>>> import numpy as np
>>> import numpy.linalg as la
>>> np.set_printoptions(precision=2, suppress=True, linewidth=160)
>>> def rnd(a):
...     return np.round(a, 2) + 0
... 
>>> M = np.loadtxt("m.csv", delimiter=",")
>>> M
array([[  0.,   0.,   0.,   0.,   0.,   0.],
       [ -8.,  -7.,  12.,   7.,  15.,   4.],
       [  0.,   0.,   0.,   0.,   0.,   0.],
       [ -3.,   6.,  -8.,  -8.,   1.,  -2.],
       [ -2.,   1.,  11.,  12.,   9.,  -4.],
       [ -1.,   3.,   2.,  12.,   5., -12.],
       [ -4.,   9.,  -1.,   9.,   9.,  -4.],
       [ -1.,  -2.,   9.,   0.,   4.,   8.],
       [ -6.,  -8.,   1.,  -5.,   6.,   8.],
       [ -6.,  -8.,   1.,  -5.,   6.,   8.],
       [ -1.,  -2.,   9.,   0.,   4.,   8.],
       [  0.,   0.,   0.,   0.,   0.,   0.],
       [  0.,   0.,   0.,   0.,   0.,   0.],
       [  0.,   0.,  -5.,  -5.,  -3., -10.]])
>>> lab = M[:, 3] > np.median(M[:, 3])
>>> r0 = M[lab].mean(axis=0) - M[~lab].mean(axis=0)
>>> (((M - M.mean(axis=0)) @ r0 > 0) == lab).mean()
np.float64(1.0)
>>> lab.astype(int)
array([0, 1, 0, 0, 1, 1, 1, 0, 0, 0, 0, 0, 0, 0])
>>> Uu, sv, VT = la.svd(M)
>>> vecs = VT[:(sv > 1e-8).sum()]
>>> rng = np.random.default_rng(825)
>>> x0 = M[6] + -3 * M[5] + rng.integers(2) * np.eye(6)[5]
>>> x0
array([ -1.,   0.,  -7., -27.,  -6.,  32.])
>>> print(rnd(la.norm(x0 - vecs.T @ vecs @ x0)))
0.0
>>> np.allclose(vecs.T @ vecs @ x0, x0)
True
>>> rnd(la.norm(M, 2) / la.norm(M))
np.float64(0.7)
>>> la.cond(M) > 100
np.True_
>>> np.argsort(-la.norm(M, axis=0).round(6), kind="stable")[:3]
array([3, 5, 4])
>>> [round(float(x), 2) for x in la.svd(M, compute_uv=False)[:3]]
[36.13, 30.21, 15.85]
>>> rnd(M.mean(axis=0))
array([-2.29, -0.57,  2.21,  1.21,  4.  ,  0.29])
>>> la.matrix_rank(M)
np.int64(5)
>>> print(rnd(la.norm(M)))
51.36
>>> rnd(la.svd(M, compute_uv=False))
array([36.13, 30.21, 15.85, 11.42,  6.18,  0.  ])
>>> np.diff(M, axis=0)
array([[ -8.,  -7.,  12.,   7.,  15.,   4.],
       [  8.,   7., -12.,  -7., -15.,  -4.],
       [ -3.,   6.,  -8.,  -8.,   1.,  -2.],
       [  1.,  -5.,  19.,  20.,   8.,  -2.],
       [  1.,   2.,  -9.,   0.,  -4.,  -8.],
       [ -3.,   6.,  -3.,  -3.,   4.,   8.],
       [  3., -11.,  10.,  -9.,  -5.,  12.],
       [ -5.,  -6.,  -8.,  -5.,   2.,   0.],
       [  0.,   0.,   0.,   0.,   0.,   0.],
       [  5.,   6.,   8.,   5.,  -2.,   0.],
       [  1.,   2.,  -9.,   0.,  -4.,  -8.],
       [  0.,   0.,   0.,   0.,   0.,   0.],
       [  0.,   0.,  -5.,  -5.,  -3., -10.]])
>>> M.sum(axis=1)
array([  0.,  23.,   0., -14.,  27.,   9.,  18.,  18.,  -4.,  -4.,  18.,   0.,   0., -23.])
>>> M.sum(axis=0)
array([-32.,  -8.,  31.,  17.,  56.,   4.])
>>> print(M - M[0])
[[  0.   0.   0.   0.   0.   0.]
 [ -8.  -7.  12.   7.  15.   4.]
 [  0.   0.   0.   0.   0.   0.]
 [ -3.   6.  -8.  -8.   1.  -2.]
 [ -2.   1.  11.  12.   9.  -4.]
 [ -1.   3.   2.  12.   5. -12.]
 [ -4.   9.  -1.   9.   9.  -4.]
 [ -1.  -2.   9.   0.   4.   8.]
 [ -6.  -8.   1.  -5.   6.   8.]
 [ -6.  -8.   1.  -5.   6.   8.]
 [ -1.  -2.   9.   0.   4.   8.]
 [  0.   0.   0.   0.   0.   0.]
 [  0.   0.   0.   0.   0.   0.]
 [  0.   0.  -5.  -5.  -3. -10.]]
